% ipython --no-banner

In [1]: import numpy as np

In [2]: import numpy.linalg as la

In [3]: np.set_printoptions(precision=1, suppress=True, linewidth=100)

In [4]: def rnd(a):
   ...:     return np.round(a, 1) + 0
   ...: 

In [5]: J = np.load("test7.npy")

In [6]: J
Out[6]: 
array([[0, 1, 0, 0, 0],
       [1, 0, 0, 0, 1],
       [0, 0, 0, 1, 1],
       [0, 0, 1, 0, 0],
       [0, 1, 1, 0, 0]])

In [7]: print([round(float(la.det(J[:i, :i])), 2) + 0 for i in range(1, 6)])
[0.0, -1.0, 0.0, 1.0, 0.0]

In [8]: np.all(la.eigvalsh(J) > 0)
Out[8]: np.False_

In [9]: u = np.array([1, -5, 2])

In [10]: np.cross(J[0, :3], J[3, :3])
Out[10]: array([1, 0, 0])

In [11]: rnd(np.poly(J))
Out[11]: array([ 1.,  0., -4.,  0.,  3.,  0.])

In [12]: np.einsum("ij,ji->", J, J)
Out[12]: np.int64(8)

In [13]: np.kron(np.eye(2, dtype=int), J)
Out[13]: 
array([[0, 1, 0, 0, 0, 0, 0, 0, 0, 0],
       [1, 0, 0, 0, 1, 0, 0, 0, 0, 0],
       [0, 0, 0, 1, 1, 0, 0, 0, 0, 0],
       [0, 0, 1, 0, 0, 0, 0, 0, 0, 0],
       [0, 1, 1, 0, 0, 0, 0, 0, 0, 0],
       [0, 0, 0, 0, 0, 0, 1, 0, 0, 0],
       [0, 0, 0, 0, 0, 1, 0, 0, 0, 1],
       [0, 0, 0, 0, 0, 0, 0, 0, 1, 1],
       [0, 0, 0, 0, 0, 0, 0, 1, 0, 0],
       [0, 0, 0, 0, 0, 0, 1, 1, 0, 0]])

In [14]: np.einsum("ii->", J)
Out[14]: np.int64(0)

In [15]: rnd(la.det(J.T))
Out[15]: np.float64(0.0)

In [16]: la.matrix_rank(J, rtol=0.1)
Out[16]: np.int64(4)

In [17]: print(rnd(la.norm(J, 2) / la.norm(J)))
0.6

In [18]: vals, vecs = la.eigh(J)

In [19]: rnd(vals.sum()), np.trace(J)
Out[19]: (np.float64(0.0), np.int64(0))

In [20]: rnd(np.abs(vecs[:, -1]))
Out[20]: array([0.3, 0.5, 0.5, 0.3, 0.6])

In [21]: print(np.abs(vecs[:, -1]).round(6).argmax())
4

In [22]: rnd(vecs.T @ vecs)
Out[22]: 
array([[1., 0., 0., 0., 0.],
       [0., 1., 0., 0., 0.],
       [0., 0., 1., 0., 0.],
       [0., 0., 0., 1., 0.],
       [0., 0., 0., 0., 1.]])

In [23]: print(rnd(vals))
[-1.7 -1.   0.   1.   1.7]

In [24]: F = np.load("out17.npy")

In [25]: F
Out[25]: 
array([[0, 1, 1, 1],
       [1, 0, 1, 1],
       [1, 1, 0, 1],
       [1, 1, 1, 0]])

In [26]: print(np.sort(np.abs(np.fft.fft(F[0]))), rnd(np.sort(la.svd(F, compute_uv=False))))
[1. 1. 1. 3.] [1. 1. 1. 3.]

In [27]: np.allclose(F @ F.T, F.T @ F)
Out[27]: True

In [28]: mat = np.load("x.npy")

In [29]: mat
Out[29]: 
array([[ 14, -56,  49,  56, -56, -56, -28,  56, -14, -28,  28],
       [ 10, -40,  35,  40, -40, -40, -20,  40, -10, -20,  20],
       [ -4,  16, -14, -16,  16,  16,   8, -16,   4,   8,  -8],
       [ -6,  24, -21, -24,  24,  24,  12, -24,   6,  12, -12]])

In [30]: left, s, Vt = la.svd(mat)

In [31]: rnd(s)
Out[31]: array([192.3,   0. ,   0. ,   0. ])

In [32]: np.argmax(s[:-1] / (s[1:] + 1e-6)) + 1
Out[32]: np.int64(1)

In [33]: B = left[:, :1] @ np.diag(s[:1]) @ Vt[:1]

In [34]: print(rnd(la.norm(mat - B, 2)), rnd(s[1]))
0.0 0.0

In [35]: rnd(np.abs(mat - B).max())
Out[35]: np.float64(0.0)

In [36]: print(rnd(la.norm(mat - B) / la.norm(mat)))
0.0
